$ python -q
>>> import numpy as np
>>> from numpy import linalg as LA
>>> np.set_printoptions(precision=3, suppress=True, linewidth=200, legacy="1.25")
>>> out = np.array([[5, 1], [2, 4]])
>>> cent = np.array([[-2, 6, -7, 3, -5, 2, -6],
...     [-3, -6, -3, -2, -6, 3, 9],
...     [3, -2, 5, -4, 2, 1, 0],
...     [3, -6, 3, -7, -4, 9, 4],
...     [-8, -4, 5, -7, -2, 0, -1],
...     [-2, -4, -8, -6, -3, 8, -4],
...     [-9, 6, 0, 7, -8, 3, -7]])
>>> X = np.block([[out, np.array([[2, 2, 0, 0, 2, 0, 0], [2, 2, 0, 2, 0, 1, 2]])], [np.zeros((7, 2)), cent]])
>>> X
array([[ 5.,  1.,  2.,  2.,  0.,  0.,  2.,  0.,  0.],
       [ 2.,  4.,  2.,  2.,  0.,  2.,  0.,  1.,  2.],
       [ 0.,  0., -2.,  6., -7.,  3., -5.,  2., -6.],
       [ 0.,  0., -3., -6., -3., -2., -6.,  3.,  9.],
       [ 0.,  0.,  3., -2.,  5., -4.,  2.,  1.,  0.],
       [ 0.,  0.,  3., -6.,  3., -7., -4.,  9.,  4.],
       [ 0.,  0., -8., -4.,  5., -7., -2.,  0., -1.],
       [ 0.,  0., -2., -4., -8., -6., -3.,  8., -4.],
       [ 0.,  0., -9.,  6.,  0.,  7., -8.,  3., -7.]])
>>> vec = np.array([2, 3, 0, 1, 0, -3, -3, -2, -1])
>>> y = X @ vec
>>> y
array([ 9.,  8., 14.,  3.,  2.,  5., 24., 11., 10.])
>>> np.round(LA.solve(X, y + X[:, 0]), 3) + 0
array([ 3.,  3.,  0.,  1.,  0., -3., -3., -2., -1.])
>>> np.round(LA.solve(X, X[:, 5]), 3) + 0
array([0., 0., 0., 0., 0., 1., 0., 0., 0.])
>>> np.round(LA.solve(X, -1 * y), 3) + 0
array([-2., -3.,  0., -1.,  0.,  3.,  3.,  2.,  1.])
